In [1]: import numpy as np

In [2]: import numpy.linalg as la

In [3]: np.set_printoptions(suppress=True, linewidth=140)

In [4]: J = np.load("out18.npy")

In [5]: J
Out[5]: 
array([[ 1,  1,  1,  1,  1,  1,  1,  1],
       [ 1, -1,  1, -1,  1, -1,  1, -1],
       [ 1,  1,  1,  1, -1, -1, -1, -1],
       [ 1, -1, -1,  1,  1, -1, -1,  1],
       [ 1, -1,  1, -1, -1,  1, -1,  1],
       [ 1,  1, -1, -1,  1,  1, -1, -1],
       [ 1,  1, -1, -1, -1, -1,  1,  1]])

In [6]: print(J.ravel(order="F"))
[ 1  1  1  1  1  1  1  1 -1  1 -1 -1  1  1  1  1  1 -1  1 -1 -1  1 -1  1  1 -1 -1 -1  1  1 -1  1 -1  1 -1  1 -1 -1 -1  1  1 -1  1  1 -1 -1
 -1 -1  1  1 -1 -1  1  1 -1  1]

In [7]: J.reshape(-1, 2)
Out[7]: 
array([[ 1,  1],
       [ 1,  1],
       [ 1,  1],
       [ 1,  1],
       [ 1, -1],
       [ 1, -1],
       [ 1, -1],
       [ 1, -1],
       [ 1,  1],
       [ 1,  1],
       [-1, -1],
       [-1, -1],
       [ 1, -1],
       [-1,  1],
       [ 1, -1],
       [-1,  1],
       [ 1, -1],
       [ 1, -1],
       [-1,  1],
       [-1,  1],
       [ 1,  1],
       [-1, -1],
       [ 1,  1],
       [-1, -1],
       [ 1,  1],
       [-1, -1],
       [-1, -1],
       [ 1,  1]])

In [8]: t3 = J.reshape(7, 2, -1)

In [9]: np.einsum("ihd,ihd->ih", t3, t3)
Out[9]: 
array([[4, 4],
       [4, 4],
       [4, 4],
       [4, 4],
       [4, 4],
       [4, 4],
       [4, 4]])

In [10]: t3.sum(axis=1)
Out[10]: 
array([[ 2,  2,  2,  2],
       [ 2, -2,  2, -2],
       [ 0,  0,  0,  0],
       [ 2, -2, -2,  2],
       [ 0,  0,  0,  0],
       [ 2,  2, -2, -2],
       [ 0,  0,  0,  0]])

In [11]: np.swapaxes(t3, 1, 2)[6]
Out[11]: 
array([[ 1, -1],
       [ 1, -1],
       [-1,  1],
       [-1,  1]])

In [12]: t3[:, 0]
Out[12]: 
array([[ 1,  1,  1,  1],
       [ 1, -1,  1, -1],
       [ 1,  1,  1,  1],
       [ 1, -1, -1,  1],
       [ 1, -1,  1, -1],
       [ 1,  1, -1, -1],
       [ 1,  1, -1, -1]])

In [13]: print(t3.shape)
(7, 2, 4)
